% ipython --no-banner

In [1]: import numpy as np

In [2]: np.set_printoptions(suppress=True, linewidth=200)

In [3]: tidy = lambda a: np.round(a, 2) + 0

In [4]: F = np.load("block18.npy")

In [5]: print(F)
[[13 10  6  8 11  8]
 [13 10  6  8 11  8]
 [34 19 13 26 20 17]
 [24 15 13 18 14 21]
 [16  7  6 14  4 14]
 [38 26 18 26 28 24]]

In [6]: cov = F.T @ F

In [7]: print(cov)
[[3770 2366 1690 2736 2430 2426]
 [2366 1511 1072 1698 1566 1520]
 [1690 1072  770 1220 1102 1106]
 [2736 1698 1220 2000 1732 1768]
 [2430 1566 1102 1732 1638 1538]
 [2426 1520 1106 1768 1538 1630]]

In [8]: print(np.allclose(cov, cov.T))
True

In [9]: print(tidy(np.linalg.eigvalsh(cov)[::-1]))
[11148.85   119.85    48.71     1.58     0.       0.  ]

In [10]: print(tidy(np.linalg.svd(F, compute_uv=False) ** 2))
[11148.85   119.85    48.71     1.58     0.       0.  ]

In [11]: print(tidy(np.linalg.norm(cov, 2) / np.linalg.norm(cov)))
1.0

In [12]: print(np.argsort(-np.linalg.norm(cov, axis=0).round(6), kind="stable")[:3])
[0 3 4]

In [13]: U, sigma, VT = np.linalg.svd(F)

In [14]: print(np.argmax(sigma[:-1] / (sigma[1:] + 1e-6)) + 1)
4

In [15]: print(tidy(sigma))
[105.59  10.95   6.98   1.26   0.     0.  ]

In [16]: out = U[:, :4] @ np.diag(sigma[:4]) @ VT[:4]

In [17]: print(np.linalg.matrix_rank(out))
4

In [18]: print(tidy(np.linalg.norm(F - out, 2)), tidy(sigma[4]))
0.0 0.0

In [19]: print(tidy(out))
[[13. 10.  6.  8. 11.  8.]
 [13. 10.  6.  8. 11.  8.]
 [34. 19. 13. 26. 20. 17.]
 [24. 15. 13. 18. 14. 21.]
 [16.  7.  6. 14.  4. 14.]
 [38. 26. 18. 26. 28. 24.]]

In [20]: print(tidy(np.linalg.norm(F - out) / np.linalg.norm(F)))
0.0

In [21]: print(tidy(np.trace(np.linalg.pinv(F) @ F)))
4.0

In [22]: print(np.allclose(F[:-1].T @ np.linalg.lstsq(F[:-1].T, F[-1])[0], F[-1]))
True

In [23]: feats = np.load("a.npy")

In [24]: print(feats)
[[ 0  2  1 -2]
 [ 0  0  2 -2]
 [ 0  0  0  2]
 [ 0  0  0  0]]

In [25]: # null space of dimension 1

In [26]: U, sigma, VT = np.linalg.svd(feats)

In [27]: V = VT[:(sigma > 1e-8).sum()]

In [28]: rng = np.random.default_rng(64777)

In [29]: vec = feats[1] + -3 * feats[2] + rng.integers(2) * np.eye(4)[0]

In [30]: print(vec)
[ 0.  0.  2. -8.]

In [31]: print(np.allclose(V.T @ V @ vec, vec))
True

In [32]: print(tidy(np.linalg.norm(vec - V.T @ V @ vec)))
0.0

In [33]: print(np.linalg.matrix_rank(np.vstack([feats, vec])))
3

In [34]: print(tidy(np.diag(V.T @ V)))
[0. 1. 1. 1.]

In [35]: print(np.argsort(-np.linalg.norm(feats, axis=0).round(6), kind="stable")[:3])
[3 2 1]

In [36]: print(np.linalg.cond(feats) > 100)
True

In [37]: print(np.linalg.matrix_rank(feats, rtol=0.1))
3

In [38]: out = F / np.sqrt((F ** 2).mean(axis=1, keepdims=True))

In [39]: print(np.linalg.matrix_rank(out) == np.linalg.matrix_rank(F))
True

In [40]: print(np.linalg.matrix_rank(F - F.mean(axis=1, keepdims=True)))
4

In [41]: lab = rng.permutation(6)

In [42]: print(lab)
[5 0 4 1 2 3]

In [43]: out = F[lab][:, lab]

In [44]: print(tidy(np.linalg.det(out)), tidy(np.linalg.det(F[lab])))
0.0 0.0

In [45]: print(tidy(np.sort(np.abs(np.linalg.eigvals(out)))))
[ 0.    0.    1.66  5.56  5.56 90.33]

In [46]: print(np.diag(out))
[24 13  4 10 13 18]

In [47]: print(np.linalg.matrix_power(feats - np.diag(np.diag(feats)), 4))
[[0 0 0 0]
 [0 0 0 0]
 [0 0 0 0]
 [0 0 0 0]]

In [48]: K = np.load("data.npy")

In [49]: print(tidy(K))
[[-39.85  -9.44 -13.43 -32.16]
 [-20.17  -4.57  -7.96 -15.61]
 [-14.31  -3.27  -6.16 -10.89]
 [-13.79  -3.16  -5.99 -10.47]
 [-12.88  -2.97  -5.7   -9.76]
 [ -9.26  -2.24  -4.46  -6.95]
 [ -2.15  -0.89  -1.35  -1.79]
 [  1.34   0.89   0.71   1.45]
 [  2.36   1.61   1.15   2.63]
 [  4.11   2.83   1.79   4.7 ]
 [  5.64   3.88   2.28   6.52]
 [  7.49   5.11   2.81   8.71]
 [  8.27   5.62   3.03   9.62]
 [ 12.65   8.41   4.16  14.76]
 [ 23.53  14.93   6.7   27.3 ]
 [ 24.8   15.66   6.98  28.74]
 [ 24.96  15.75   7.02  28.93]
 [ 28.75  17.93   7.85  33.23]
 [ 53.18  31.42  13.01  60.65]
 [ 54.04  31.88  13.18  61.6 ]]

In [50]: out = np.array([[-2, 1], [-3, -2], [2, -1], [-2, 1]])

In [51]: print(np.linalg.matrix_rank(K @ out))
2

In [52]: print(tidy(np.einsum("ij->j", K)))
[138.72 129.4   25.6  201.21]

In [53]: print(np.vstack([K, out.T]).shape)
(22, 4)

In [54]: U, sigma, VT = np.linalg.svd(K)

In [55]: print(tidy(sigma))
[168.58  18.03   3.62   0.  ]

In [56]: print(np.argmax(sigma[:-1] / (sigma[1:] + 1e-6)) + 1)
3

In [57]: out = U[:, :3] @ np.diag(sigma[:3]) @ VT[:3]

In [58]: print(tidy(out))
[[-39.85  -9.44 -13.43 -32.16]
 [-20.17  -4.57  -7.96 -15.61]
 [-14.31  -3.27  -6.16 -10.89]
 [-13.79  -3.16  -5.99 -10.47]
 [-12.88  -2.97  -5.7   -9.76]
 [ -9.26  -2.24  -4.46  -6.95]
 [ -2.15  -0.89  -1.35  -1.79]
 [  1.34   0.89   0.71   1.45]
 [  2.36   1.61   1.15   2.63]
 [  4.11   2.83   1.79   4.7 ]
 [  5.64   3.88   2.28   6.52]
 [  7.49   5.11   2.81   8.71]
 [  8.27   5.62   3.03   9.62]
 [ 12.65   8.41   4.16  14.76]
 [ 23.53  14.93   6.7   27.3 ]
 [ 24.8   15.66   6.98  28.74]
 [ 24.96  15.75   7.02  28.93]
 [ 28.75  17.93   7.85  33.23]
 [ 53.18  31.42  13.01  60.65]
 [ 54.04  31.88  13.18  61.6 ]]

In [59]: print(np.linalg.matrix_rank(K, rtol=0.05))
2

In [60]: M = np.array([[-2.0, -4.0, 4.0], [-3.0, -4.0, 5.0], [-3.0, -6.0, 7.0]])

In [61]: print(np.einsum("ii->", M))
1.0

In [62]: print(tidy(np.linalg.det(M.T)))
-4.0

In [63]: print(tidy(np.linalg.det(2 * M)), tidy(np.linalg.det(M)))
-32.0 -4.0

In [64]: print(np.argsort(-np.linalg.norm(M, axis=0).round(6), kind="stable")[:3])
[2 1 0]

In [65]: print(np.linalg.cond(M) > 100)
False

In [66]: print(np.linalg.matrix_rank(M, rtol=0.1))
1

In [67]: print([round(float(x), 2) for x in np.linalg.svd(M, compute_uv=False)[:3]])
[13.39, 0.76, 0.39]

In [68]: O = M.astype(float).copy()

In [69]: for j in range(3):
    ...:     O[:, j] -= O[:, :j] @ (O[:, :j].T @ O[:, j])
    ...:     O[:, j] /= np.linalg.norm(O[:, j])
    ...: 

In [70]: print(tidy(O.T @ O))
[[1. 0. 0.]
 [0. 1. 0.]
 [0. 0. 1.]]

In [71]: print(tidy(O.T @ M))
[[ 4.69  8.1  -9.38]
 [ 0.    1.54 -1.3 ]
 [ 0.    0.    0.55]]

In [72]: print(M - M[0])
[[ 0.  0.  0.]
 [-1.  0.  1.]
 [-1. -2.  3.]]

In [73]: print(tidy(np.linalg.norm(M)))
13.42

In [74]: print(np.unravel_index(np.abs(M).argmax(), M.shape))
(np.int64(2), np.int64(2))

In [75]: print(np.linalg.matrix_rank(M))
3

In [76]: print(M.sum(axis=0))
[ -8. -14.  16.]

In [77]: print(np.diff(M, axis=0))
[[-1.  0.  1.]
 [ 0. -2.  2.]]

In [78]: r0 = np.array([2, 0, -1])

In [79]: out = M + np.outer(r0, np.eye(3)[1])

In [80]: print(np.linalg.matrix_rank(np.linalg.inv(out) - np.linalg.inv(M), tol=1e-8))
1

In [81]: print(np.linalg.matrix_rank(out - M))
1

In [82]: print(tidy(np.linalg.det(out) / np.linalg.det(M)), tidy(1 + np.linalg.solve(M, r0)[1]))
-2.5 -2.5

In [83]: J = rng.normal(size=(17, 5)) + 20 * np.array([-3, -1, 3, 0, 1])

In [84]: print(tidy(J))
[[-60.69 -20.5   58.92  -0.18  19.56]
 [-59.83 -19.37  62.89  -0.05  19.85]
 [-60.49 -21.43  59.43   0.28  20.62]
 [-59.83 -20.16  61.05   0.84  21.42]
 [-59.74 -20.37  59.48  -0.6   19.37]
 [-60.42 -18.95  60.09   1.41  20.55]
 [-60.69 -20.78  58.74   0.55  21.34]
 [-59.36 -20.89  59.12   0.89  20.31]
 [-60.73 -19.56  59.88   0.44  20.21]
 [-61.47 -20.94  61.04  -1.24  20.47]
 [-60.57 -20.69  61.13  -0.29  20.6 ]
 [-59.55 -18.81  59.66  -1.05  19.4 ]
 [-61.73 -21.71  59.26   2.36  20.53]
 [-59.4  -19.48  59.46  -0.3   19.08]
 [-59.94 -18.5   59.42   0.76  19.88]
 [-58.12 -19.2   59.8   -0.67  19.92]
 [-59.75 -19.46  60.68   0.47  19.24]]

In [85]: cen = (J - J.mean(axis=0)) / J.std(axis=0)

In [86]: print(np.argwhere(np.abs(cen) > 2))
[[ 1  2]
 [12  3]
 [15  0]]

In [87]: b = np.linalg.lstsq(np.delete(cen, 2, axis=1), cen[:, 2])[0]

In [88]: print(np.abs(b).argmax())
1

In [89]: cen = J - J.mean(axis=0)

In [90]: U, sigma, VT = np.linalg.svd(cen, full_matrices=False)

In [91]: print(tidy(sigma ** 2 / (sigma ** 2).sum()))
[0.42 0.27 0.17 0.09 0.06]

In [92]: print(tidy((sigma ** 2).sum() ** 2 / (sigma ** 4).sum()))
3.48

In [93]: print(np.linalg.matrix_rank(cen))
5

In [94]: print(tidy(np.abs(VT[-1])))
[0.24 0.46 0.21 0.36 0.75]

In [95]: P = J @ np.linalg.solve(J.T @ J, J.T)

In [96]: print(tidy(np.linalg.eigvalsh(P)))
[0. 0. 0. 0. 0. 0. 0. 0. 0. 0. 0. 0. 1. 1. 1. 1. 1.]

In [97]: print(tidy(np.diag(P)))
[0.25 0.46 0.21 0.42 0.2  0.36 0.4  0.22 0.15 0.29 0.14 0.29 0.59 0.17 0.34 0.23 0.28]

In [98]: print(tidy(P @ J[:, 4]))
[19.56 19.85 20.62 21.42 19.37 20.55 21.34 20.31 20.21 20.47 20.6  19.4  20.53 19.08 19.88 19.92 19.24]

In [99]: print(np.count_nonzero(J))
85

In [100]: print(np.unravel_index(np.abs(J).argmax(), J.shape))
(np.int64(1), np.int64(2))

In [101]: print(tidy(np.linalg.norm(J)))
369.43

In [102]: print(J.shape)
(17, 5)

In [103]: print(tidy(np.abs(J).max()))
62.89

In [104]: print(tidy(J.sum(axis=0)))
[-1022.3   -340.8   1020.06     3.6    342.36]

In [105]: print(tidy(np.linalg.svd(J, compute_uv=False)))
[369.36   5.13   3.35   2.57   1.92]

In [106]: lab = J[:, 4] > np.median(J[:, 4])

In [107]: r0 = J[lab].mean(axis=0) - J[~lab].mean(axis=0)

In [108]: print(((J - J.mean(axis=0)) @ r0 > 0).astype(int))
[1 0 1 1 0 1 1 1 1 1 1 0 1 0 0 0 0]

In [109]: print(tidy((((J - J.mean(axis=0)) @ r0 > 0) == lab).mean()))
0.88

In [110]: print(tidy(r0))
[-0.82 -1.22 -0.04  0.73  1.12]

In [111]: data = np.loadtxt("mat.csv", delimiter=",")

In [112]: print(data)
[[ 1.  0.  0.  0.  0.]
 [ 0.  3.  0.  0.  0.]
 [ 0.  0.  2.  2.  2.]
 [ 0.  0. -2. -1. -3.]
 [ 0.  0.  2.  0.  3.]]

In [113]: evals, V = np.linalg.eig(data)

In [114]: print(tidy(data @ V[:, 0] - evals[0] * V[:, 0]))
[0. 0. 0. 0. 0.]

In [115]: print(tidy(np.sort(np.linalg.eigvals(data.T))))
[-0.56  1.    1.    3.    3.56]

In [116]: print(tidy(np.sort(np.linalg.eigvals(data @ data))))
[ 0.32  1.    1.    9.   12.68]

In [117]: def softmax(z):
     ...:     e = np.exp(z - z.max(axis=-1, keepdims=True))
     ...:     return e / e.sum(axis=-1, keepdims=True)
     ...: 

In [118]: print(tidy(softmax(10 * data[0])))
[1. 0. 0. 0. 0.]

In [119]: print(tidy(softmax(data[0])))
[0.4  0.15 0.15 0.15 0.15]

In [120]: att = data @ data.T / np.sqrt(5)

In [121]: print(tidy(softmax(att)))
[[0.28 0.18 0.18 0.18 0.18]
 [0.02 0.93 0.02 0.02 0.02]
 [0.   0.   0.71 0.   0.29]
 [0.   0.   0.   1.   0.  ]
 [0.   0.   0.21 0.   0.79]]

In [122]: print(tidy(softmax(att)[0] @ data))
[0.28 0.54 0.36 0.18 0.36]
